$ python3 -q
>>> import numpy as np
>>> from numpy import linalg as LA
>>> np.set_printoptions(precision=1, suppress=True, linewidth=140)
>>> def rd(a):
...     return np.round(a, 1) + 0
... 
>>> m1 = np.loadtxt("mat.csv", delimiter=",")
>>> print(m1)
[[ 3. -3. -2. -2.]
 [ 0.  2. -2.  2.]
 [ 0.  0.  2. -1.]
 [ 0.  0.  0.  2.]]
>>> print((m1 - m1.T) / 2)
[[ 0.  -1.5 -1.  -1. ]
 [ 1.5  0.  -1.   1. ]
 [ 1.   1.   0.  -0.5]
 [ 1.  -1.   0.5  0. ]]
>>> print(rd(np.abs(LA.eigvals(m1)).max()))
3.0
>>> print(m1 @ m1)
[[  9. -15.  -4. -14.]
 [  0.   4.  -8.  10.]
 [  0.   0.   4.  -4.]
 [  0.   0.   0.   4.]]
>>> print(rd(LA.matrix_power(m1, 3)))
[[ 27. -57.   4. -72.]
 [  0.   8. -24.  36.]
 [  0.   0.   8. -12.]
 [  0.   0.   0.   8.]]
>>> print(np.allclose(m1 @ m1.T, m1.T @ m1))
False
>>> other = np.array([[2, 3], [3, 2]])
>>> Z = np.kron(other, m1)
>>> print(LA.matrix_rank(Z))
8
>>> K = np.maximum(np.array([[-2, 2],
...     [3, 1],
...     [-3, -3],
...     [-3, -1],
...     [-2, 2],
...     [2, 2],
...     [0, -3],
...     [3, -2],
...     [0, -3],
...     [-1, 3],
...     [-1, -2],
...     [3, -1],
...     [3, 3],
...     [0, -3],
...     [3, 0],
...     [-3, 3],
...     [-3, -3],
...     [-3, -1],
...     [2, 2],
...     [0, 0],
...     [2, -2]]) @ np.array([[2, 2, 4], [2, 1, 4]]) + np.array([1, 7, 0]), 0)
>>> print(K)
[[ 1  5  0]
 [ 9 14 16]
 [ 0  0  0]
 [ 0  0  0]
 [ 1  5  0]
 [ 9 13 16]
 [ 0  4  0]
 [ 3 11  4]
 [ 0  4  0]
 [ 5  8  8]
 [ 0  3  0]
 [ 5 12  8]
 [13 16 24]
 [ 0  4  0]
 [ 7 13 12]
 [ 1  4  0]
 [ 0  0  0]
 [ 0  0  0]
 [ 9 13 16]
 [ 1  7  0]
 [ 1  9  0]]
>>> # row 3 repeats row 2
>>> vec = np.array([-1, 2, 3])
>>> target = K @ vec
>>> print(rd(LA.solve(K.T @ K, K.T @ target)))
[-1.  2.  3.]
>>> try:
...     LA.solve(K, target)
... except LA.LinAlgError as e:
...     print("failed:", e)
... 
failed: Last 2 dimensions of the array must be square
>>> print(rd(LA.lstsq(K, target)[0]))
[-1.  2.  3.]
>>> print(rd(LA.pinv(K) @ K))
[[1. 0. 0.]
 [0. 1. 0.]
 [0. 0. 1.]]
>>> print(target)
[ 9 67  0  0  9 65  8 31  8 35  6 43 91  8 55  7  0  0 65 13 17]
>>> rng = np.random.default_rng(6242)
>>> target = target + 0.1 * rng.normal(size=21)
>>> print(rd(target))
[ 9.  66.9 -0.1  0.   9.1 65.1  8.  31.1  8.1 35.   6.  42.9 91.   8.2 55.1  6.9  0.   0.1 65.1 13.  17. ]
>>> c, *_ = LA.lstsq(K, target)
>>> print(c.round())
[-1.  2.  3.]
>>> print(rd(K.T @ (target - K @ c)))
[0. 0. 0.]
>>> print(rd(LA.norm(target - K @ c)))
0.3
